In [1]: import numpy as np

In [2]: np.set_printoptions(suppress=True, linewidth=200)

In [3]: X = np.array([[31, -5, 12, 15], [-5, 21, 3, -3], [12, 3, 24, 2], [15, -3, 2, 22]])

In [4]: print(X)
[[31 -5 12 15]
 [-5 21  3 -3]
 [12  3 24  2]
 [15 -3  2 22]]

In [5]: ev, V = np.linalg.eigh(X)

In [6]: print(np.unique(ev.round(6) + 0, return_counts=True)[1])
[1 1 1 1]

In [7]: print(np.round(np.linalg.svd(X, compute_uv=False), 2))
[47.96 25.58 16.7   7.75]

In [8]: print(np.round(np.abs(V[:, -1]), 2))
[0.76 0.15 0.4  0.49]

In [9]: print((ev > 1e-8).sum(), (ev < -1e-8).sum())
4 0

In [10]: print(np.abs(V[:, -1]).round(6).argmax())
0

In [11]: ev, V = np.linalg.eigh(X)

In [12]: x = np.array([-2, 1, 1, 0])

In [13]: print(np.abs(X).sum(axis=1).max(), round(np.abs(ev).max(), 2))
63 47.96

In [14]: print(np.round(V * np.maximum(ev, 0) @ V.T, 2))
[[31. -5. 12. 15.]
 [-5. 21.  3. -3.]
 [12.  3. 24.  2.]
 [15. -3.  2. 22.]]

In [15]: print(x @ X @ x / (x @ x), round(ev[0], 2), round(ev[-1], 2))
24.5 7.75 47.96

In [16]: print(np.round(V * np.sqrt(ev) @ V.T, 2))
[[ 5.18 -0.53  1.23  1.55]
 [-0.53  4.53  0.39 -0.25]
 [ 1.23  0.39  4.73  0.02]
 [ 1.55 -0.25  0.02  4.42]]

In [17]: print(np.round(np.linalg.eigvalsh(X[1:, 1:]), 2))
[16.7  24.44 25.86]

In [18]: print(np.round(V * np.abs(ev) @ V.T, 2))
[[31. -5. 12. 15.]
 [-5. 21.  3. -3.]
 [12.  3. 24.  2.]
 [15. -3.  2. 22.]]

In [19]: rng = np.random.default_rng(13204)

In [20]: lab = rng.permutation(4)

In [21]: print(lab)
[2 1 3 0]

In [22]: A2 = X[lab][:, lab]

In [23]: print(np.round(np.linalg.det(A2), 2), round(float(np.linalg.det(X[lab])), 2))
158887.0 158887.0

In [24]: print(np.diag(A2))
[24 21 22 31]

In [25]: print(np.round(np.sort(np.abs(np.linalg.eigvals(A2))), 2))
[ 7.75 16.7  25.58 47.96]

In [26]: print(A2)
[[24  3  2 12]
 [ 3 21 -3 -5]
 [ 2 -3 22 15]
 [12 -5 15 31]]

In [27]: print(np.trace(A2))
98

In [28]: Lm = np.linalg.cholesky(X)

In [29]: print(np.round(X / np.sqrt(np.outer(np.diag(X), np.diag(X))), 2))
[[ 1.   -0.2   0.44  0.57]
 [-0.2   1.    0.13 -0.14]
 [ 0.44  0.13  1.    0.09]
 [ 0.57 -0.14  0.09  1.  ]]

In [30]: print(Lm.round(2))
[[ 5.57  0.    0.    0.  ]
 [-0.9   4.49  0.    0.  ]
 [ 2.16  1.1   4.26  0.  ]
 [ 2.69 -0.13 -0.86  3.74]]

In [31]: print(np.round(np.diag(Lm) ** 2, 2))
[31.   20.19 18.15 13.99]

In [32]: print(np.linalg.eigvalsh(X).min() > 0)
True

In [33]: print(np.prod(np.diag(Lm)) ** 2, np.round(np.linalg.det(X), 2))
158887.0 158887.0

In [34]: s = 5 * 0.7 ** np.arange(3)

In [35]: J = rng.normal(size=(23, 3)) * rng.permutation(s)

In [36]: print(J.round(2))
[[-3.19  2.32 -3.52]
 [ 1.21 -6.42  7.9 ]
 [-3.65 -0.1  -2.46]
 [ 0.72  2.32 -1.71]
 [ 0.64  2.49 -1.36]
 [-2.62 -0.91 -1.71]
 [ 2.18 -0.24  3.77]
 [ 3.08 -9.95  6.4 ]
 [-0.36 -4.47 -1.91]
 [-1.23 -1.5  -3.46]
 [ 2.74  7.22 -2.88]
 [ 0.39  3.55  4.07]
 [-2.38  3.61 -1.  ]
 [ 0.29 -2.41 -0.18]
 [ 3.25 -1.54  4.11]
 [-1.23  1.15 15.29]
 [-1.6  -1.08 -0.22]
 [-2.91  1.3  -5.34]
 [ 1.27  2.22  0.49]
 [-1.75  3.31 -3.46]
 [ 3.61 -3.31 -2.44]
 [-4.15 -3.69 -0.54]
 [ 0.34 -4.26 -3.7 ]]

In [37]: A2 = np.c_[J[:, :2] @ np.array([[1, 0], [8, 2]]), np.array([7, 3, 0, 4, 9, 4, 5, 5, 9, 1, 2, 8, 9, 5, 1, 5, 8, 1, 7, 7, 5, 4, 7])]

In [38]: print(A2.round(2))
[[ 15.41   4.65   7.  ]
 [-50.14 -12.84   3.  ]
 [ -4.49  -0.21   0.  ]
 [ 19.27   4.64   4.  ]
 [ 20.57   4.98   9.  ]
 [ -9.93  -1.83   4.  ]
 [  0.26  -0.48   5.  ]
 [-76.54 -19.91   5.  ]
 [-36.1   -8.94   9.  ]
 [-13.26  -3.01   1.  ]
 [ 60.47  14.43   2.  ]
 [ 28.79   7.1    8.  ]
 [ 26.53   7.23   9.  ]
 [-18.97  -4.82   5.  ]
 [ -9.04  -3.07   1.  ]
 [  7.96   2.3    5.  ]
 [-10.28  -2.17   8.  ]
 [  7.51   2.61   1.  ]
 [ 18.99   4.43   7.  ]
 [ 24.76   6.63   7.  ]
 [-22.86  -6.62   5.  ]
 [-33.65  -7.37   4.  ]
 [-33.72  -8.51   7.  ]]

In [39]: print(np.round(np.linalg.norm(np.linalg.qr(J)[0].T @ A2, axis=0) ** 2 / ((A2 ** 2).sum(axis=0) + 1e-12), 2))
[1.   1.   0.02]

In [40]: print(np.round(np.linalg.lstsq(J, A2[:, 0])[0], 2) + 0)
[1. 8. 0.]

In [41]: print(np.linalg.matrix_rank(A2))
3

In [42]: A2 = np.array([[3, 3, 1], [2, 0, 0], [2, 3, 3], [3, 0, 3]])

In [43]: cent = np.array([[1, 1, 2, 1, 2, 1], [2, 2, 0, 0, 2, 1], [1, 1, 0, 2, 2, 1]])

In [44]: M = A2 @ cent + 0.1 * rng.normal(size=(4, 6))

In [45]: print(M.round(2))
[[ 9.83 10.09  6.05  5.07 14.13  7.2 ]
 [ 2.03  2.16  4.12  1.96  4.13  1.85]
 [11.15 10.82  3.92  7.98 15.94  8.03]
 [ 5.84  6.05  5.98  9.15 11.95  6.28]]

In [46]: print(np.linalg.cond(M) > 100)
True

In [47]: print(round(float(np.linalg.norm(M, 2) / np.linalg.norm(M)), 2))
0.99

In [48]: print(np.argsort(-np.linalg.norm(M, axis=0).round(6), kind="stable")[:3])
[4 1 0]

In [49]: print(np.linalg.matrix_rank(M, rtol=0.1))
2

In [50]: blk = np.stack([M, 5 * M, M[::-1]])

In [51]: print((blk @ M.T).shape)
(3, 4, 4)

In [52]: A2 = M / np.sqrt((M ** 2).mean(axis=1, keepdims=True))

In [53]: print(np.linalg.matrix_rank(A2) == np.linalg.matrix_rank(M))
True

In [54]: G = M.T @ M

In [55]: print(np.linalg.matrix_rank(G))
4

In [56]: print(np.round(np.diag(G), 2))
[259.24 260.34 104.67 177.04 613.66 159.13]

In [57]: F = np.loadtxt("a.csv", delimiter=",")

In [58]: print(F)
[[-3.  1.  3. -3.]
 [-3.  1.  3. -3.]
 [-3. -4.  4. -2.]
 [-3.  1.  3. -3.]
 [-3. -2.  2. -2.]
 [ 3. -2. -2.  2.]
 [ 0. -3.  3. -1.]
 [ 3. -7. -1.  3.]
 [ 0. -3. -1.  1.]
 [ 3. -5. -3.  3.]
 [ 0.  0.  0.  0.]
 [ 0.  0.  0.  0.]
 [ 0.  0.  0.  0.]
 [ 3. -2. -2.  2.]
 [-3. -1.  5. -3.]
 [ 0.  0.  0.  0.]
 [ 0. -3. -1.  1.]
 [ 0.  0.  0.  0.]
 [ 0.  0.  0.  0.]
 [-3. -1.  5. -3.]
 [ 0.  0.  0.  0.]]

In [59]: x = np.ones(4)

In [60]: for _ in range(4):
    ...:     x = X @ x
    ...:     x /= np.linalg.norm(x)
    ...:     print(round(x @ X @ x, 2))
    ...: 
44.46
47.03
47.71
47.9

In [61]: print(x.round(2))
[ 0.76 -0.11  0.44  0.47]

In [62]: x = np.array([2, -3, 2, 2])

In [63]: y = F @ x

In [64]: print(np.round(np.linalg.lstsq(F, y)[0], 2))
[ 2. -3.  2.  2.]

In [65]: print(y)
[-9. -9. 10. -9.  0. 12. 13. 31.  9. 21.  0.  0.  0. 12.  1.  0.  9.  0.  0.  1.  0.]

In [66]: y = y + 0.3 * rng.normal(size=21)

In [67]: print(y.round(2))
[-9.76 -8.78 10.26 -9.39 -0.36 11.87 12.86 31.4   9.15 20.89 -0.17 -0.39 -0.08 12.04  0.77 -0.02  9.06  0.46  0.3   1.03  0.53]

In [68]: coef, *_ = np.linalg.lstsq(F, y)

In [69]: print(coef.round())
[ 2. -3.  2.  3.]

In [70]: print(np.round(F.T @ (y - F @ coef), 2) + 0)
[0. 0. 0. 0.]

In [71]: print(coef.round(2))
[ 1.78 -2.91  2.26  2.63]

In [72]: P = F @ np.linalg.solve(F.T @ F, F.T)

In [73]: print(np.allclose(P @ P, P))
True

In [74]: print(np.round(np.diag(P), 2))
[0.22 0.22 0.34 0.22 0.37 0.26 0.38 0.45 0.21 0.34 0.   0.   0.   0.26 0.26 0.   0.21 0.   0.   0.26 0.  ]

In [75]: cen = F - F.mean(axis=0)

In [76]: U, s, Vh = np.linalg.svd(cen, full_matrices=False)

In [77]: print(np.round((s ** 2).sum() ** 2 / (s ** 4).sum(), 2))
1.52

In [78]: print(np.round(cen.mean(axis=0), 2) + 0)
[0. 0. 0. 0.]

In [79]: d = np.linalg.norm(F[:, None] - F[None], axis=-1)

In [80]: print(d.mean(axis=1).argmax())
7

In [81]: print(np.flatnonzero(d[5] < d.mean() / 2))
[ 5 13]

In [82]: print(np.linalg.matrix_rank(d ** 2))
6

In [83]: print(d[:5, :5].round(2))
[[0.   0.   5.2  0.   3.32]
 [0.   0.   5.2  0.   3.32]
 [5.2  5.2  0.   5.2  2.83]
 [0.   0.   5.2  0.   3.32]
 [3.32 3.32 2.83 3.32 0.  ]]

In [84]: print(np.unravel_index(d.round(6).argmax(), d.shape))
(np.int64(0), np.int64(7))

In [85]: print(np.round(np.linalg.norm(F, axis=1), 2))
[5.29 5.29 6.71 5.29 4.58 4.58 4.36 8.25 3.32 7.21 0.   0.   0.   4.58 6.63 0.   3.32 0.   0.   6.63 0.  ]

In [86]: print(d[5].round(6).argsort(kind="stable")[:4])
[ 5 13  9  8]

In [87]: print((d + 1e9 * np.eye(21)).round(6).argmin(axis=1))
[ 1  0  4  0  2 13  2  9 16  7 11 10 10  5 19 10  8 10 10 14 10]

In [88]: print(np.round(np.linalg.norm(F - F.mean(axis=0), axis=1), 2))
[4.9  4.9  5.07 4.9  3.3  5.09 2.76 7.59 2.83 7.13 1.76 1.76 1.76 5.09 5.55 1.76 2.83 1.76 1.76 5.55 1.76]

In [89]: A = np.diag(np.array([-6, -4, 6, -3, 7])) + 2 * np.eye(5, k=1) + 2 * np.eye(5, k=-1)

In [90]: print(A)
[[-6.  2.  0.  0.  0.]
 [ 2. -4.  2.  0.  0.]
 [ 0.  2.  6.  2.  0.]
 [ 0.  0.  2. -3.  2.]
 [ 0.  0.  0.  2.  7.]]

In [91]: ev, V = np.linalg.eigh(A)

In [92]: x = np.array([1, 2, 0, 2, 0])

In [93]: print(np.round(x @ A @ x / (x @ x), 2), round(ev[0], 2), np.round(ev[-1], 2))
-2.89 -7.33 7.55

In [94]: print((np.sign(V[:, -1].round(6)) == np.sign(V[0, -1].round(6))).astype(int))
[1 1 1 1 1]

In [95]: print(x @ A @ x)
-26.0

In [96]: print(np.round(V * np.maximum(ev, 0) @ V.T, 2))
[[ 0.01  0.04  0.19  0.04 -0.01]
 [ 0.04  0.23  1.2   0.23 -0.02]
 [ 0.19  1.2   6.29  1.26  0.13]
 [ 0.04  0.23  1.26  0.5   1.35]
 [-0.01 -0.02  0.13  1.35  7.12]]

In [97]: A2 = np.linalg.inv(A)

In [98]: print(A2.round(2) + 0)
[[-0.2  -0.09  0.02  0.01  0.  ]
 [-0.09 -0.26  0.07  0.04 -0.01]
 [ 0.02  0.07  0.12  0.07 -0.02]
 [ 0.01  0.04  0.07 -0.24  0.07]
 [ 0.   -0.01 -0.02  0.07  0.12]]

In [99]: print(np.round(np.linalg.det(A) * A2, 2))
[[ 812.  356. -100.  -56.   16.]
 [ 356. 1068. -300. -168.   48.]
 [-100. -300. -500. -280.   80.]
 [ -56. -168. -280. 1008. -288.]
 [  16.   48.   80. -288. -512.]]

In [100]: print(round(float(np.linalg.det(A) * np.linalg.det(A2)), 2))
1.0

In [101]: print((np.abs(A2) > 1e-9).astype(int))
[[1 1 1 1 1]
 [1 1 1 1 1]
 [1 1 1 1 1]
 [1 1 1 1 1]
 [1 1 1 1 1]]
